$ python3 -q
>>> import numpy as np
>>> np.set_printoptions(precision=2, suppress=True, linewidth=120)
>>> W0 = np.array([[0, -2, -2, 1, 2, 1],
...     [1, 0, -2, -2, 1, 2],
...     [2, 1, 0, -2, -2, 1],
...     [1, 2, 1, 0, -2, -2],
...     [-2, 1, 2, 1, 0, -2],
...     [-2, -2, 1, 2, 1, 0]])
>>> np.abs(np.diag(np.linalg.qr(W0)[1])) > 1e-9
array([ True,  True,  True,  True, False, False])
>>> round(float(np.trace(np.linalg.pinv(W0) @ W0)), 2)
4.0
>>> F = np.load("data.npy")
>>> print(F)
[[-8.15 -2.7  -2.2 ]
 [ 3.57  1.2  -1.3 ]
 [ 1.74  0.6   0.2 ]
 [ 0.44  0.1   0.8 ]
 [ 3.43  1.1  -0.7 ]
 [ 3.48  1.1   1.  ]
 [ 0.56  0.2  -2.2 ]
 [ 5.73  1.9  -1.7 ]
 [ 7.27  2.4   1.1 ]
 [ 0.82  0.3   1.2 ]
 [-2.02 -0.7  -1.4 ]
 [-5.21 -1.8  -0.8 ]
 [-2.59 -0.9   1.7 ]
 [ 1.33  0.4  -0.8 ]
 [-3.39 -1.1   1.3 ]
 [ 0.75  0.2  -1.4 ]
 [ 1.87  0.6  -0.1 ]
 [ 2.92  1.   -1.1 ]
 [ 5.65  1.9  -0.4 ]
 [ 4.89  1.6  -0.4 ]
 [ 0.74  0.2   1.6 ]
 [-5.39 -1.8   0.3 ]
 [-0.26 -0.1  -0.1 ]
 [ 2.06  0.7   1.7 ]
 [-3.38 -1.1  -1.3 ]
 [ 2.54  0.8  -1.1 ]
 [ 0.69  0.2   0.9 ]
 [ 1.4   0.5   0.8 ]
 [ 0.84  0.3  -1.6 ]
 [ 2.68  0.9  -0.4 ]
 [ 3.62  1.2   1.9 ]
 [ 3.39  1.1   0.1 ]
 [-5.25 -1.8   0.6 ]
 [ 0.92  0.3  -1.6 ]
 [-0.85 -0.3   1.2 ]]
>>> z = F[:, 1] > np.median(F[:, 1])
>>> f = F[z].mean(axis=0) - F[~z].mean(axis=0)
>>> ((F - F.mean(axis=0)) @ f > 0).astype(int)
array([0, 1, 1, 0, 1, 1, 0, 1, 1, 1, 0, 0, 0, 1, 0, 0, 1, 1, 1, 1, 0, 0, 0, 1, 0, 1, 0, 1, 1, 1, 1, 1, 0, 1, 0])
>>> print(f)
[5.09 1.7  0.1 ]
>>> np.linalg.matrix_rank(F, rtol=0.1)
np.int64(2)
>>> np.linalg.cond(F) > 100
np.True_
>>> [round(float(x), 2) for x in np.linalg.svd(F, compute_uv=False)[:3]]
[21.81, 7.13, 0.18]
>>> round(np.linalg.norm(F, 2) / np.linalg.norm(F), 2)
np.float64(0.95)
>>> round(np.log10(np.linalg.cond(F)))
2
>>> np.argsort(-np.linalg.norm(F, axis=0).round(6), kind="stable")[:3]
array([0, 2, 1])
>>> dist = np.linalg.norm(F[:, None] - F[None], axis=-1)
>>> dist[1].round(6).argsort(kind="stable")[:4]
array([ 1,  4, 17, 25])
>>> np.flatnonzero(dist[1] < dist.mean() / 2)
array([ 1,  4, 16, 17, 19, 25, 29, 31])
>>> dist.mean(axis=1).argmax()
np.int64(0)
>>> (dist + 1e9 * np.eye(35)).round(6).argmin(axis=1)
array([11,  4, 16, 26,  1, 31, 28, 18, 18, 26, 24, 21, 14, 15, 12, 28,  2, 25, 19, 18,  9, 32,  3, 27, 10, 17,  3,  2,
       33, 25,  5,  4, 21, 28,  3])
>>> np.unravel_index(dist.round(6).argmax(), dist.shape)
(np.int64(0), np.int64(8))
